$ python3 -q
>>> import numpy as np
>>> from numpy import linalg as LA
>>> np.set_printoptions(precision=3, suppress=True, linewidth=140, sign=" ")
>>> A = np.load("block12.npy")
>>> A
array([[ 0,  0,  0,  0,  0,  0,  0],
       [ 0,  1,  1, -1, -1,  2, -2],
       [ 0,  1,  1, -1, -1,  2, -2],
       [ 0, -1, -1,  1,  1, -2,  2],
       [ 0, -1, -1,  1,  1, -2,  2],
       [ 0,  2,  2, -2, -2,  4, -4],
       [ 0, -2, -2,  2,  2, -4,  4]])
>>> np.round(np.sort(LA.eigvals(A).real), 3) + 0
array([  0.,   0.,   0.,   0.,   0.,   0.,  12.])
>>> A @ A
array([[  0,   0,   0,   0,   0,   0,   0],
       [  0,  12,  12, -12, -12,  24, -24],
       [  0,  12,  12, -12, -12,  24, -24],
       [  0, -12, -12,  12,  12, -24,  24],
       [  0, -12, -12,  12,  12, -24,  24],
       [  0,  24,  24, -24, -24,  48, -48],
       [  0, -24, -24,  24,  24, -48,  48]])
>>> np.unique(A.round(6), axis=0).shape
(5, 7)
>>> np.round(np.trace(LA.pinv(A) @ A), 3)
np.float64(1.0)
>>> try:
...     LA.inv(A)
... except LA.LinAlgError as e:
...     print(repr(e))
... 
LinAlgError('Singular matrix')
>>> LA.lstsq(A[:-1].T, A[-1])[2]
np.int32(1)
>>> M = np.loadtxt("arr.csv", delimiter=",")
>>> M
array([[ 0.309,  0.   ,  0.   ,  0.   ,  0.   ,  0.951,  0.   ,  0.   ,  0.   ],
       [ 0.   ,  1.   ,  0.   ,  0.   ,  0.   ,  0.   ,  0.   ,  0.   ,  0.   ],
       [ 0.   ,  0.   ,  1.   ,  0.   ,  0.   ,  0.   ,  0.   ,  0.   ,  0.   ],
       [ 0.   ,  0.   ,  0.   ,  1.   ,  0.   ,  0.   ,  0.   ,  0.   ,  0.   ],
       [ 0.   ,  0.   ,  0.   ,  0.   ,  1.   ,  0.   ,  0.   ,  0.   ,  0.   ],
       [-0.951,  0.   ,  0.   ,  0.   ,  0.   ,  0.309,  0.   ,  0.   ,  0.   ],
       [ 0.   ,  0.   ,  0.   ,  0.   ,  0.   ,  0.   ,  1.   ,  0.   ,  0.   ],
       [ 0.   ,  0.   ,  0.   ,  0.   ,  0.   ,  0.   ,  0.   ,  1.   ,  0.   ],
       [ 0.   ,  0.   ,  0.   ,  0.   ,  0.   ,  0.   ,  0.   ,  0.   ,  1.   ]])
>>> (LA.matrix_power((M != 0) + (M.T != 0) + np.eye(9), 9) > 0).astype(int)
array([[ 1,  0,  0,  0,  0,  1,  0,  0,  0],
       [ 0,  1,  0,  0,  0,  0,  0,  0,  0],
       [ 0,  0,  1,  0,  0,  0,  0,  0,  0],
       [ 0,  0,  0,  1,  0,  0,  0,  0,  0],
       [ 0,  0,  0,  0,  1,  0,  0,  0,  0],
       [ 1,  0,  0,  0,  0,  1,  0,  0,  0],
       [ 0,  0,  0,  0,  0,  0,  1,  0,  0],
       [ 0,  0,  0,  0,  0,  0,  0,  1,  0],
       [ 0,  0,  0,  0,  0,  0,  0,  0,  1]])
>>> M @ M
array([[-0.809,  0.   ,  0.   ,  0.   ,  0.   ,  0.588,  0.   ,  0.   ,  0.   ],
       [ 0.   ,  1.   ,  0.   ,  0.   ,  0.   ,  0.   ,  0.   ,  0.   ,  0.   ],
       [ 0.   ,  0.   ,  1.   ,  0.   ,  0.   ,  0.   ,  0.   ,  0.   ,  0.   ],
       [ 0.   ,  0.   ,  0.   ,  1.   ,  0.   ,  0.   ,  0.   ,  0.   ,  0.   ],
       [ 0.   ,  0.   ,  0.   ,  0.   ,  1.   ,  0.   ,  0.   ,  0.   ,  0.   ],
       [-0.588,  0.   ,  0.   ,  0.   ,  0.   , -0.809,  0.   ,  0.   ,  0.   ],
       [ 0.   ,  0.   ,  0.   ,  0.   ,  0.   ,  0.   ,  1.   ,  0.   ,  0.   ],
       [ 0.   ,  0.   ,  0.   ,  0.   ,  0.   ,  0.   ,  0.   ,  1.   ,  0.   ],
       [ 0.   ,  0.   ,  0.   ,  0.   ,  0.   ,  0.   ,  0.   ,  0.   ,  1.   ]])
>>> (M - M.T) / 2
array([[ 0.   ,  0.   ,  0.   ,  0.   ,  0.   ,  0.951,  0.   ,  0.   ,  0.   ],
       [ 0.   ,  0.   ,  0.   ,  0.   ,  0.   ,  0.   ,  0.   ,  0.   ,  0.   ],
       [ 0.   ,  0.   ,  0.   ,  0.   ,  0.   ,  0.   ,  0.   ,  0.   ,  0.   ],
       [ 0.   ,  0.   ,  0.   ,  0.   ,  0.   ,  0.   ,  0.   ,  0.   ,  0.   ],
       [ 0.   ,  0.   ,  0.   ,  0.   ,  0.   ,  0.   ,  0.   ,  0.   ,  0.   ],
       [-0.951,  0.   ,  0.   ,  0.   ,  0.   ,  0.   ,  0.   ,  0.   ,  0.   ],
       [ 0.   ,  0.   ,  0.   ,  0.   ,  0.   ,  0.   ,  0.   ,  0.   ,  0.   ],
       [ 0.   ,  0.   ,  0.   ,  0.   ,  0.   ,  0.   ,  0.   ,  0.   ,  0.   ],
       [ 0.   ,  0.   ,  0.   ,  0.   ,  0.   ,  0.   ,  0.   ,  0.   ,  0.   ]])
>>> LA.matrix_power(M, 2)
array([[-0.809,  0.   ,  0.   ,  0.   ,  0.   ,  0.588,  0.   ,  0.   ,  0.   ],
       [ 0.   ,  1.   ,  0.   ,  0.   ,  0.   ,  0.   ,  0.   ,  0.   ,  0.   ],
       [ 0.   ,  0.   ,  1.   ,  0.   ,  0.   ,  0.   ,  0.   ,  0.   ,  0.   ],
       [ 0.   ,  0.   ,  0.   ,  1.   ,  0.   ,  0.   ,  0.   ,  0.   ,  0.   ],
       [ 0.   ,  0.   ,  0.   ,  0.   ,  1.   ,  0.   ,  0.   ,  0.   ,  0.   ],
       [-0.588,  0.   ,  0.   ,  0.   ,  0.   , -0.809,  0.   ,  0.   ,  0.   ],
       [ 0.   ,  0.   ,  0.   ,  0.   ,  0.   ,  0.   ,  1.   ,  0.   ,  0.   ],
       [ 0.   ,  0.   ,  0.   ,  0.   ,  0.   ,  0.   ,  0.   ,  1.   ,  0.   ],
       [ 0.   ,  0.   ,  0.   ,  0.   ,  0.   ,  0.   ,  0.   ,  0.   ,  1.   ]])
>>> np.allclose(M @ M.T, M.T @ M)
True
>>> C2 = M.T @ M
>>> np.allclose(C2, C2.T)
True
>>> LA.matrix_rank(C2)
np.int64(9)
>>> np.trace(C2), (M ** 2).sum()
(np.float64(9.0), np.float64(9.0))
>>> LA.norm(M, axis=0)
array([ 1.,  1.,  1.,  1.,  1.,  1.,  1.,  1.,  1.])
>>> np.round(M @ M.T, 3) + 0
array([[ 1.,  0.,  0.,  0.,  0.,  0.,  0.,  0.,  0.],
       [ 0.,  1.,  0.,  0.,  0.,  0.,  0.,  0.,  0.],
       [ 0.,  0.,  1.,  0.,  0.,  0.,  0.,  0.,  0.],
       [ 0.,  0.,  0.,  1.,  0.,  0.,  0.,  0.,  0.],
       [ 0.,  0.,  0.,  0.,  1.,  0.,  0.,  0.,  0.],
       [ 0.,  0.,  0.,  0.,  0.,  1.,  0.,  0.,  0.],
       [ 0.,  0.,  0.,  0.,  0.,  0.,  1.,  0.,  0.],
       [ 0.,  0.,  0.,  0.,  0.,  0.,  0.,  1.,  0.],
       [ 0.,  0.,  0.,  0.,  0.,  0.,  0.,  0.,  1.]])
>>> M[:, 7] @ M[:, 6]
np.float64(0.0)
>>> u, v = M[2], M[1]
>>> u @ v
np.float64(0.0)
>>> u @ u
np.float64(1.0)
>>> p = (u @ v) / (u @ u) * u
>>> v - p
array([ 0.,  1.,  0.,  0.,  0.,  0.,  0.,  0.,  0.])
>>> round(float(LA.norm(u + v) ** 2 + LA.norm(u - v) ** 2), 3)
4.0
